$ python3 -q
>>> import numpy as np
>>> np.set_printoptions(suppress=True, linewidth=160)
>>> def rnd(a):
...     return np.round(a, 2) + 0
... 
>>> F = np.load("case5.npy")
>>> F
array([[ 0.,  2.,  1.],
       [ 0., -8.,  8.],
       [ 0., -2.,  3.]])
>>> np.linalg.matrix_rank(F, rtol=0.1)
np.int64(2)
>>> [round(float(x), 2) for x in np.linalg.svd(F, compute_uv=False)[:3]]
[11.87, 2.23, 0.0]
>>> np.linalg.cond(F) > 100
np.True_
>>> A = np.loadtxt("data.csv", delimiter=",")
>>> rnd(A)
array([[0.33, 0.11, 0.11, 0.22, 0.22],
       [0.29, 0.43, 0.14, 0.  , 0.14],
       [0.2 , 0.1 , 0.3 , 0.2 , 0.2 ],
       [0.14, 0.14, 0.14, 0.43, 0.14],
       [0.  , 0.29, 0.29, 0.14, 0.29]])
>>> rng = np.random.default_rng(23)
>>> idx = rng.permutation(5)
>>> out = A[:, idx] * rng.choice([-1, 1], 5)
>>> rnd(out)
array([[-0.11, -0.33,  0.11, -0.22, -0.22],
       [-0.14, -0.29,  0.43,  0.  , -0.14],
       [-0.3 , -0.2 ,  0.1 , -0.2 , -0.2 ],
       [-0.14, -0.14,  0.14, -0.43, -0.14],
       [-0.29,  0.  ,  0.29, -0.14, -0.29]])
>>> left, _, VT = np.linalg.svd(A.T @ out)
>>> idx
array([2, 0, 1, 3, 4])
>>> P = np.triu(np.array([[3, 3, 3, 1, 1],
...     [1, 3, 1, 2, 2],
...     [0, 3, 2, 1, 0],
...     [0, 3, 0, 2, 2],
...     [3, 0, 2, 3, 3]]), 1) + np.eye(5)
>>> out = P @ A @ np.linalg.inv(P)
>>> np.linalg.matrix_rank(out)
np.int64(5)
>>> x = np.array([2, 0, 5, 5, 0])
>>> a = np.maximum(A @ x, 0)
>>> rnd(A.T @ a)
array([2.17, 2.16, 2.37, 2.75, 2.34])
>>> rnd(np.tanh(A @ x))
array([0.98, 0.86, 0.99, 1.  , 0.97])
>>> np.flatnonzero(a > 1e-9)
array([0, 1, 2, 3, 4])
>>> rnd(np.maximum(A @ x, 0) - np.maximum(-A @ x, 0))
array([2.33, 1.29, 2.9 , 3.14, 2.14])
>>> rnd(A * (a > 1e-9)[:, None])
array([[0.33, 0.11, 0.11, 0.22, 0.22],
       [0.29, 0.43, 0.14, 0.  , 0.14],
       [0.2 , 0.1 , 0.3 , 0.2 , 0.2 ],
       [0.14, 0.14, 0.14, 0.43, 0.14],
       [0.  , 0.29, 0.29, 0.14, 0.29]])
>>> def softmax(z):
...     e = np.exp(z - z.max(axis=-1, keepdims=True))
...     return e / e.sum(axis=-1, keepdims=True)
... 
>>> print(softmax(A).sum(axis=1))
[1. 1. 1. 1. 1.]
>>> rnd(softmax(A[4] + -3))
array([0.16, 0.22, 0.22, 0.19, 0.22])
>>> rnd(softmax(10 * A[4]))
array([0.02, 0.3 , 0.3 , 0.07, 0.3 ])
>>> S = A @ A.T / np.sqrt(5)
>>> rnd(softmax(S)[4] @ A)
array([0.19, 0.21, 0.2 , 0.2 , 0.2 ])
